% ipython --no-banner

In [1]: import numpy as np

In [2]: import numpy.linalg as la

In [3]: np.set_printoptions(precision=3, suppress=True, linewidth=100)

In [4]: K = np.load("run8.npy")

In [5]: K
Out[5]: 
array([[ 0,  0,  0, -2],
       [ 0,  0, -5, -4],
       [ 0,  5,  0,  4],
       [ 2,  4, -4,  0]])

In [6]: vec = np.array([4, -3, -5, 2])

In [7]: la.svd(K, compute_uv=False)
Out[7]: array([7.702, 7.702, 1.298, 1.298])

In [8]: vec @ K @ vec
Out[8]: np.int64(0)

In [9]: Q = la.solve(np.eye(4) - K, np.eye(4) + K)

In [10]: np.round(Q @ Q.T, 3) + 0
Out[10]: 
array([[1., 0., 0., 0.],
       [0., 1., 0., 0.],
       [0., 0., 1., 0.],
       [0., 0., 0., 1.]])

In [11]: round(float(la.det(Q)), 3)
Out[11]: 1.0

In [12]: B = la.inv(K)

In [13]: round(la.det(K) * la.det(B), 3)
Out[13]: np.float64(1.0)

In [14]: round(float(la.slogdet(K)[0]), 3)
Out[14]: 1.0

In [15]: vec = np.array([-3, 0, 0, 2])

In [16]: h = np.maximum(K @ vec, 0)

In [17]: h
Out[17]: array([0, 0, 8, 0])

In [18]: B = np.array([[4, 2], [1, 6]])

In [19]: feats = np.kron(np.eye(2, dtype=int), B)

In [20]: feats
Out[20]: 
array([[4, 2, 0, 0],
       [1, 6, 0, 0],
       [0, 0, 4, 2],
       [0, 0, 1, 6]])

In [21]: vals, evecs = la.eig(feats)

In [22]: np.sort(la.eigvals(la.inv(feats)))
Out[22]: array([0.149, 0.149, 0.306, 0.306])

In [23]: np.round(feats @ evecs[:, 0] - vals[0] * evecs[:, 0], 3) + 0
Out[23]: array([0., 0., 0., 0.])

In [24]: np.sort(la.eigvals(feats).real)
Out[24]: array([3.268, 3.268, 6.732, 6.732])

In [25]: (la.matrix_power((feats != 0) + (feats.T != 0) + np.eye(4), 4) > 0).astype(int)
Out[25]: 
array([[1, 1, 0, 0],
       [1, 1, 0, 0],
       [0, 0, 1, 1],
       [0, 0, 1, 1]])

In [26]: (feats != 0).astype(int)
Out[26]: 
array([[1, 1, 0, 0],
       [1, 1, 0, 0],
       [0, 0, 1, 1],
       [0, 0, 1, 1]])

In [27]: round(float(la.det(feats)), 3)
Out[27]: 484.0

In [28]: T = np.stack([feats, -1 * feats, feats[::-1]])

In [29]: np.einsum("bij,cij->bc", T, T)
Out[29]: 
array([[ 114, -114,    0],
       [-114,  114,    0],
       [   0,    0,  114]])

In [30]: T.shape
Out[30]: (3, 4, 4)

In [31]: la.matrix_rank(T.reshape(3, -1))
Out[31]: np.int64(2)

In [32]: round(np.abs(la.eigvals(feats)).max(), 3)
Out[32]: np.float64(6.732)

In [33]: np.trace(feats)
Out[33]: np.int64(20)

In [34]: def softmax(z):
    ...:     e = np.exp(z - z.max(axis=-1, keepdims=True))
    ...:     return e / e.sum(axis=-1, keepdims=True)
    ...: 

In [35]: softmax(feats[0] + -2)
Out[35]: array([0.853, 0.115, 0.016, 0.016])

In [36]: np.round(softmax(10 * feats[0]), 3) + 0
Out[36]: array([1., 0., 0., 0.])

In [37]: softmax(feats).sum(axis=1)
Out[37]: array([1., 1., 1., 1.])

In [38]: S = feats @ feats.T / np.sqrt(4)

In [39]: np.round(softmax(S + np.triu(np.full(S.shape, -np.inf), 1)), 3) + 0
Out[39]: 
array([[1., 0., 0., 0.],
       [0., 1., 0., 0.],
       [0., 0., 1., 0.],
       [0., 0., 0., 1.]])

In [40]: softmax(S).round(6).argmax(axis=1)
Out[40]: array([0, 1, 2, 3])

In [41]: np.round(softmax(S), 3) + 0
Out[41]: 
array([[0.881, 0.119, 0.   , 0.   ],
       [0.   , 1.   , 0.   , 0.   ],
       [0.   , 0.   , 0.881, 0.119],
       [0.   , 0.   , 0.   , 1.   ]])

In [42]: np.round(softmax(S)[0] @ feats, 3) + 0
Out[42]: array([3.642, 2.477, 0.   , 0.   ])

In [43]: E = np.array([[0, -2, -1, 0],
    ...:     [0, 0, 0, -2],
    ...:     [0, 0, 0, 2],
    ...:     [0, 0, 5, 0],
    ...:     [0, 0, 0, 0]])

In [44]: ang = np.radians(30)

In [45]: r_ = np.eye(4)

In [46]: r_[0, 0] = r_[2, 2] = np.cos(ang)

In [47]: r_[0, 2], r_[2, 0] = -np.sin(ang), np.sin(ang)

In [48]: r_
Out[48]: 
array([[ 0.866,  0.   , -0.5  ,  0.   ],
       [ 0.   ,  1.   ,  0.   ,  0.   ],
       [ 0.5  ,  0.   ,  0.866,  0.   ],
       [ 0.   ,  0.   ,  0.   ,  1.   ]])

In [49]: B = E @ r_.T

In [50]: la.svd(E, compute_uv=False), np.round(la.svd(B, compute_uv=False), 3) + 0
Out[50]: (array([5.117, 2.828, 1.954, 0.   ]), array([5.117, 2.828, 1.954, 0.   ]))

In [51]: np.allclose(la.norm(E, axis=1), la.norm(B, axis=1))
Out[51]: True

In [52]: round(la.det(r_), 3), round(float(np.trace(r_)), 3)
Out[52]: (np.float64(1.0), 3.732)

In [53]: np.abs(B - E).max(axis=0)
Out[53]: array([2.5 , 0.  , 0.67, 0.  ])

In [54]: B
Out[54]: 
array([[ 0.5  , -2.   , -0.866,  0.   ],
       [ 0.   ,  0.   ,  0.   , -2.   ],
       [ 0.   ,  0.   ,  0.   ,  2.   ],
       [-2.5  ,  0.   ,  4.33 ,  0.   ],
       [ 0.   ,  0.   ,  0.   ,  0.   ]])
